% python3 -q
>>> import numpy as np
>>> from numpy import linalg as LA
>>> np.set_printoptions(precision=3, suppress=True, linewidth=200, floatmode="fixed")
>>> J = np.loadtxt("mat.csv", delimiter=",")
>>> J
array([[ 1.300,  0.300,  0.800,  0.000],
       [-2.000,  2.400,  0.900, -1.200],
       [-0.100, -3.000,  0.300,  0.500]])
>>> round(LA.norm(J[2] - J[1]), 3)
np.float64(6.002)
>>> LA.norm(J, axis=0)
array([2.387, 3.854, 1.241, 1.300])
>>> np.round(LA.norm(J[2], 1), 3), round(float(LA.norm(J[2], np.inf)), 3)
(np.float64(3.9), 3.0)
>>> LA.norm(J, axis=1).argmax()
np.int64(1)
>>> np.round(LA.norm(J, 1), 3), round(float(LA.norm(J, np.inf)), 3)
(np.float64(5.7), 6.5)
>>> f = np.array([3, 1, -1])
>>> rng = np.random.default_rng(9499)
>>> arr = np.outer(rng.normal(size=14), f) + 0.02 * rng.normal(size=(14, 3))
>>> arr
array([[ 1.518,  0.475, -0.521],
       [-0.788, -0.259,  0.258],
       [-0.302, -0.081,  0.091],
       [ 0.594,  0.191, -0.207],
       [ 1.978,  0.682, -0.654],
       [ 5.257,  1.764, -1.751],
       [ 2.058,  0.694, -0.682],
       [-1.662, -0.557,  0.533],
       [ 5.170,  1.699, -1.737],
       [-2.245, -0.717,  0.727],
       [ 2.888,  1.021, -0.968],
       [-5.928, -2.009,  1.958],
       [-0.597, -0.216,  0.179],
       [-0.683, -0.219,  0.242]])
>>> print(LA.matrix_rank(arr, rtol=0.1))
1
>>> np.abs(LA.svd(arr)[2][-1])
array([0.357, 0.150, 0.922])
>>> [round(float(x), 3) for x in LA.svd(arr, compute_uv=False)[:3]]
[12.012, 0.087, 0.045]
>>> theta = np.deg2rad(15)
>>> feats = np.eye(4)
>>> feats[np.ix_([0, 2], [0, 2])] = [[np.cos(theta), -np.sin(theta)], [np.sin(theta), np.cos(theta)]]
>>> feats
array([[ 0.966,  0.000, -0.259,  0.000],
       [ 0.000,  1.000,  0.000,  0.000],
       [ 0.259,  0.000,  0.966,  0.000],
       [ 0.000,  0.000,  0.000,  1.000]])
>>> gram = feats.T @ feats
>>> print((feats @ feats.T).shape)
(4, 4)
>>> print(LA.matrix_rank(gram))
4
>>> LA.eigvalsh(gram)[::-1]
array([1.000, 1.000, 1.000, 1.000])
